$ python -q
>>> import numpy as np
>>> np.set_printoptions(precision=4, suppress=True, linewidth=140)
>>> M = np.array([[-0.1, -1.3, -0.4, -0.6, -3.0],
...     [-0.2, 2.1, -1.1, -0.9, 0.4],
...     [-0.3, -1.4, 1.2, 0.9, -1.1],
...     [-0.3, 1.0, 0.5, -0.8, -1.1],
...     [0.1, 1.6, 1.0, 1.1, -1.7]])
>>> M[:, 1] *= 20
>>> print(M)
[[ -0.1 -26.   -0.4  -0.6  -3. ]
 [ -0.2  42.   -1.1  -0.9   0.4]
 [ -0.3 -28.    1.2   0.9  -1.1]
 [ -0.3  20.    0.5  -0.8  -1.1]
 [  0.1  32.    1.    1.1  -1.7]]
>>> ang = np.radians(60)
>>> Rm = np.eye(5)
>>> Rm[0, 0] = Rm[1, 1] = np.cos(ang)
>>> Rm[0, 1], Rm[1, 0] = -np.sin(ang), np.sin(ang)
>>> Rm
array([[ 0.5  , -0.866,  0.   ,  0.   ,  0.   ],
       [ 0.866,  0.5  ,  0.   ,  0.   ,  0.   ],
       [ 0.   ,  0.   ,  1.   ,  0.   ,  0.   ],
       [ 0.   ,  0.   ,  0.   ,  1.   ,  0.   ],
       [ 0.   ,  0.   ,  0.   ,  0.   ,  1.   ]])
>>> out = M @ Rm.T
>>> np.abs(out - M).max(axis=0)
array([36.2731, 21.1732,  0.    ,  0.    ,  0.    ])
>>> np.allclose(M @ M.T, out @ out.T)
True
>>> (M + M.T) / 2
array([[ -0.1 , -13.1 ,  -0.35,  -0.45,  -1.45],
       [-13.1 ,  42.  , -14.55,   9.55,  16.2 ],
       [ -0.35, -14.55,   1.2 ,   0.7 ,  -0.05],
       [ -0.45,   9.55,   0.7 ,  -0.8 ,   0.  ],
       [ -1.45,  16.2 ,  -0.05,   0.  ,  -1.7 ]])
>>> np.trace(M)
np.float64(40.6)
>>> (M - M.T) / 2
array([[  0.  , -12.9 ,  -0.05,  -0.15,  -1.55],
       [ 12.9 ,   0.  ,  13.45, -10.45, -15.8 ],
       [  0.05, -13.45,   0.  ,   0.2 ,  -1.05],
       [  0.15,  10.45,  -0.2 ,   0.  ,  -1.1 ],
       [  1.55,  15.8 ,   1.05,   1.1 ,   0.  ]])
>>> np.round(np.linalg.det(M), 4)
np.float64(-187.9388)
>>> np.allclose(M @ M.T, M.T @ M)
False
>>> np.sort(np.abs(np.linalg.eigvals(M)))
array([ 0.7095,  1.1396,  2.3312,  2.3312, 42.7688])
>>> M.inv()
Traceback (most recent call last):
  File "<python-input-19>", line 1, in <module>
    M.inv()
    ^^^^^
AttributeError: 'numpy.ndarray' object has no attribute 'inv'
>>> out = np.array([[-3, 2, 0], [1, -1, 2]])
>>> basis = np.kron(out, M)
>>> np.round(np.linalg.norm(basis, 2), 4), round(np.linalg.norm(out, 2) * np.linalg.norm(M, 2), 4)
(np.float64(269.3277), np.float64(269.3277))
>>> basis.shape
(10, 15)
>>> rng = np.random.default_rng(816)
>>> z = rng.permutation(5)
>>> z
array([3, 1, 2, 0, 4])
>>> out = M[z][:, z]
>>> print(round(float(np.linalg.det(out)), 4), round(np.linalg.det(M[z]), 4))
-187.9388 187.9388
>>> np.sort(np.abs(np.linalg.eigvals(out)))
array([ 0.7095,  1.1396,  2.3312,  2.3312, 42.7688])
>>> out
array([[ -0.8,  20. ,   0.5,  -0.3,  -1.1],
       [ -0.9,  42. ,  -1.1,  -0.2,   0.4],
       [  0.9, -28. ,   1.2,  -0.3,  -1.1],
       [ -0.6, -26. ,  -0.4,  -0.1,  -3. ],
       [  1.1,  32. ,   1. ,   0.1,  -1.7]])
>>> np.diag(out)
array([-0.8, 42. ,  1.2, -0.1, -1.7])
>>> mat = np.load("out11.npy")
>>> mat
array([[-19.0281,  -5.4583,   2.8527],
       [ 14.3069,   1.5119,  13.8935],
       [ -0.7739,  -3.3864,  19.696 ],
       [ 17.5017,   3.1153,   9.1644],
       [-12.7899,  -0.878 , -15.3508],
       [ -9.1432,   0.4725, -17.7814],
       [ 18.206 ,   3.5745,   7.4676],
       [ 18.9245,   4.1706,   4.9465],
       [-19.3372,  -4.7947,  -1.7555],
       [ 18.6223,   3.8938,   6.1684],
       [ -4.9946,   1.8046, -19.2821],
       [  8.5152,  -0.6863,  18.0837]])
>>> gram = np.cov(mat, rowvar=False)
>>> print(np.corrcoef(mat.T))
[[ 1.      0.8405  0.5369]
 [ 0.8405  1.     -0.0058]
 [ 0.5369 -0.0058  1.    ]]
>>> round(np.corrcoef(mat[:, 0], mat[:, 2])[0, 1], 4)
np.float64(0.5369)
>>> np.median(mat, axis=0)
array([3.8707, 0.9922, 5.5575])
>>> np.argwhere(np.triu(np.abs(np.corrcoef(mat.T)) > 0.8, 1))
array([[0, 1]])
>>> np.polyfit(mat[:, 0], mat[:, 2], 1)
array([0.4727, 1.1599])
